$ python -q
>>> import numpy as np
>>> np.set_printoptions(precision=3, suppress=True, linewidth=140, sign=" ")
>>> def tidy(a):
...     return np.round(a, 3) + 0
... 
>>> F = np.loadtxt("layer4.csv", delimiter=",")
>>> print(F)
[[ 1.     0.     0.     0.   ]
 [ 0.     1.     0.     0.   ]
 [ 0.5    0.     0.5    0.   ]
 [ 0.333  0.     0.     0.667]]
>>> out = F / np.linalg.norm(F, axis=1, keepdims=True)
>>> C2 = out @ out.T
>>> print(np.argwhere(np.triu(np.abs(C2) > 0.95, 1)))
[]
>>> print(tidy(np.linalg.norm(out, axis=1)))
[ 1.  1.  1.  1.]
>>> print(tidy(C2[3]))
[ 0.447  0.     0.316  1.   ]
>>> w, vecs = np.linalg.eig(F)
>>> print(F @ vecs[:, 0] - w[0] * vecs[:, 0])
[ 0.  0.  0.  0.]
>>> print(tidy(np.sort(np.linalg.eigvals(F @ F))))
[ 0.25   0.445  1.     1.   ]
>>> vec = np.array([0, 0, -3, 3])
>>> print(F @ np.eye(4)[3])
[ 0.     0.     0.     0.667]
>>> print(tidy((F * vec).sum(axis=1)))
[ 0.     0.    -1.5    2.001]
>>> print(tidy(F * vec))
[[ 0.     0.     0.     0.   ]
 [ 0.     0.     0.     0.   ]
 [ 0.     0.    -1.5    0.   ]
 [ 0.     0.     0.     2.001]]
>>> print(np.sign((F @ vec).round(6)))
[ 0.  0. -1.  1.]
>>> print(tidy(F @ (2 * vec)))
[ 0.     0.    -3.     4.002]
>>> print(tidy(F @ vec))
[ 0.     0.    -1.5    2.001]
>>> print(np.linalg.norm(F @ vec) <= np.linalg.norm(F, 2) * np.linalg.norm(vec) + 1e-9)
True
>>> rng = np.random.default_rng(315)
>>> K = rng.normal(size=(36, 5)) + 5 * np.array([4, -1, -2, -7, 4])
>>> print(tidy(K))
[[ 20.594  -4.935 -10.965 -34.124  21.707]
 [ 20.611  -6.451 -12.229 -35.183  18.36 ]
 [ 19.294  -5.716  -8.481 -36.362  17.541]
 [ 18.965  -4.213  -9.264 -35.02   18.922]
 [ 18.295  -3.615  -8.659 -36.426  21.301]
 [ 19.329  -4.823 -10.789 -34.951  20.557]
 [ 19.657  -5.739  -8.783 -36.383  18.716]
 [ 18.814  -7.55   -9.631 -34.786  17.292]
 [ 17.4    -4.386 -11.689 -34.048  20.601]
 [ 20.603  -5.056 -12.077 -36.453  20.345]
 [ 19.722  -3.468  -9.382 -34.329  19.924]
 [ 19.909  -4.033  -9.561 -34.569  19.244]
 [ 19.486  -2.498  -9.554 -35.823  22.475]
 [ 19.335  -5.754 -10.876 -35.85   19.851]
 [ 19.384  -5.843 -11.07  -35.801  20.036]
 [ 20.265  -4.435 -10.858 -33.617  19.614]
 [ 18.721  -5.888 -11.378 -35.155  20.855]
 [ 20.082  -4.834  -9.57  -37.674  20.662]
 [ 19.243  -6.743 -10.308 -34.199  19.331]
 [ 20.257  -4.64  -10.721 -34.8    19.076]
 [ 19.468  -3.106  -9.406 -35.032  19.575]
 [ 19.498  -3.666  -8.747 -34.092  19.706]
 [ 19.922  -4.557 -10.134 -35.207  19.831]
 [ 20.807  -7.109 -10.107 -36.307  20.835]
 [ 19.858  -2.63  -10.695 -36.513  20.084]
 [ 20.396  -5.118  -8.409 -34.444  18.503]
 [ 20.991  -5.128  -7.432 -35.536  19.161]
 [ 19.23   -5.345  -9.532 -33.528  19.898]
 [ 19.548  -5.351 -10.688 -35.082  21.956]
 [ 20.238  -6.94  -11.515 -34.724  18.155]
 [ 18.472  -4.592  -9.737 -37.155  18.356]
 [ 19.408  -4.211  -9.406 -34.099  19.42 ]
 [ 20.753  -3.602  -9.288 -34.322  19.266]
 [ 19.723  -4.338  -7.784 -35.611  19.058]
 [ 19.405  -5.706  -8.106 -34.464  20.234]
 [ 20.107  -4.719 -11.022 -34.39   19.948]]
>>> Xs = K - K.mean(axis=0)
>>> left, sv, vt = np.linalg.svd(Xs, full_matrices=False)
>>> print(tidy(np.abs(vt[-1])))
[ 0.986  0.14   0.065  0.037  0.05 ]
>>> print(tidy((sv ** 2).sum() ** 2 / (sv ** 4).sum()))
4.11
>>> print(tidy(vt[0] * np.sign(vt[0, np.abs(vt[0]).argmax()])))
[-0.071  0.787  0.216 -0.053  0.572]
>>> print(np.abs(vt[0]).argmax())
1
>>> print(tidy(Xs.mean(axis=0)))
[ 0.  0.  0.  0.  0.]
